% ipython --no-banner

In [1]: import numpy as np

In [2]: from numpy import linalg as LA

In [3]: np.set_printoptions(suppress=True, linewidth=160)

In [4]: m1 = np.diag(np.array([0, -2, 0, 2, -2, 1, 3, -3, 0, 1, 3, -3, -2, -3, -2]))

In [5]: m1
Out[5]: 
array([[ 0,  0,  0,  0,  0,  0,  0,  0,  0,  0,  0,  0,  0,  0,  0],
       [ 0, -2,  0,  0,  0,  0,  0,  0,  0,  0,  0,  0,  0,  0,  0],
       [ 0,  0,  0,  0,  0,  0,  0,  0,  0,  0,  0,  0,  0,  0,  0],
       [ 0,  0,  0,  2,  0,  0,  0,  0,  0,  0,  0,  0,  0,  0,  0],
       [ 0,  0,  0,  0, -2,  0,  0,  0,  0,  0,  0,  0,  0,  0,  0],
       [ 0,  0,  0,  0,  0,  1,  0,  0,  0,  0,  0,  0,  0,  0,  0],
       [ 0,  0,  0,  0,  0,  0,  3,  0,  0,  0,  0,  0,  0,  0,  0],
       [ 0,  0,  0,  0,  0,  0,  0, -3,  0,  0,  0,  0,  0,  0,  0],
       [ 0,  0,  0,  0,  0,  0,  0,  0,  0,  0,  0,  0,  0,  0,  0],
       [ 0,  0,  0,  0,  0,  0,  0,  0,  0,  1,  0,  0,  0,  0,  0],
       [ 0,  0,  0,  0,  0,  0,  0,  0,  0,  0,  3,  0,  0,  0,  0],
       [ 0,  0,  0,  0,  0,  0,  0,  0,  0,  0,  0, -3,  0,  0,  0],
       [ 0,  0,  0,  0,  0,  0,  0,  0,  0,  0,  0,  0, -2,  0,  0],
       [ 0,  0,  0,  0,  0,  0,  0,  0,  0,  0,  0,  0,  0, -3,  0],
       [ 0,  0,  0,  0,  0,  0,  0,  0,  0,  0,  0,  0,  0,  0, -2]])

In [6]: np.allclose(m1, m1.T)
Out[6]: True

In [7]: round(LA.det(m1), 1)
Out[7]: np.float64(0.0)

In [8]: LA.determinant(m1)
---------------------------------------------------------------------------
AttributeError                            Traceback (most recent call last)
Cell In[8], line 1
----> 1 LA.determinant(m1)

AttributeError: module 'numpy.linalg' has no attribute 'determinant'

In [9]: w1 = np.array([[3, 0, 2],
   ...:     [0, 2, 0],
   ...:     [3, 1, 0],
   ...:     [3, 3, 1],
   ...:     [1, 2, 1],
   ...:     [1, 1, 0],
   ...:     [0, 2, 3],
   ...:     [2, 2, 0],
   ...:     [2, 2, 1],
   ...:     [0, 0, 0],
   ...:     [0, 2, 0],
   ...:     [3, 2, 1],
   ...:     [0, 1, 2],
   ...:     [3, 3, 3],
   ...:     [1, 3, 0]])

In [10]: coef = np.array([0, 3, 1])

In [11]: H = np.maximum(m1 @ w1 + coef, 0)

In [12]: LA.matrix_rank(H)
Out[12]: np.int64(3)

In [13]: np.round((H > 0).mean(axis=0), 1)
Out[13]: array([0.1, 0.6, 0.7])

In [14]: (H > 0).astype(int)
Out[14]: 
array([[0, 1, 1],
       [0, 0, 1],
       [0, 1, 1],
       [1, 1, 1],
       [0, 0, 0],
       [1, 1, 1],
       [0, 1, 1],
       [0, 0, 1],
       [0, 1, 1],
       [0, 1, 1],
       [0, 1, 1],
       [0, 0, 0],
       [0, 1, 0],
       [0, 0, 0],
       [0, 0, 1]])

In [15]: W2 = np.array([[5, 0], [0, 0], [0, 3]])

In [16]: H @ W2
Out[16]: 
array([[ 0,  3],
       [ 0,  3],
       [ 0,  3],
       [30,  9],
       [ 0,  0],
       [ 5,  3],
       [ 0, 30],
       [ 0,  3],
       [ 0,  3],
       [ 0,  3],
       [ 0,  3],
       [ 0,  0],
       [ 0,  0],
       [ 0,  0],
       [ 0,  3]])

In [17]: (H @ W2).round(6).argmax(axis=1)
Out[17]: array([1, 1, 1, 0, 0, 0, 1, 1, 1, 1, 1, 0, 0, 0, 1])
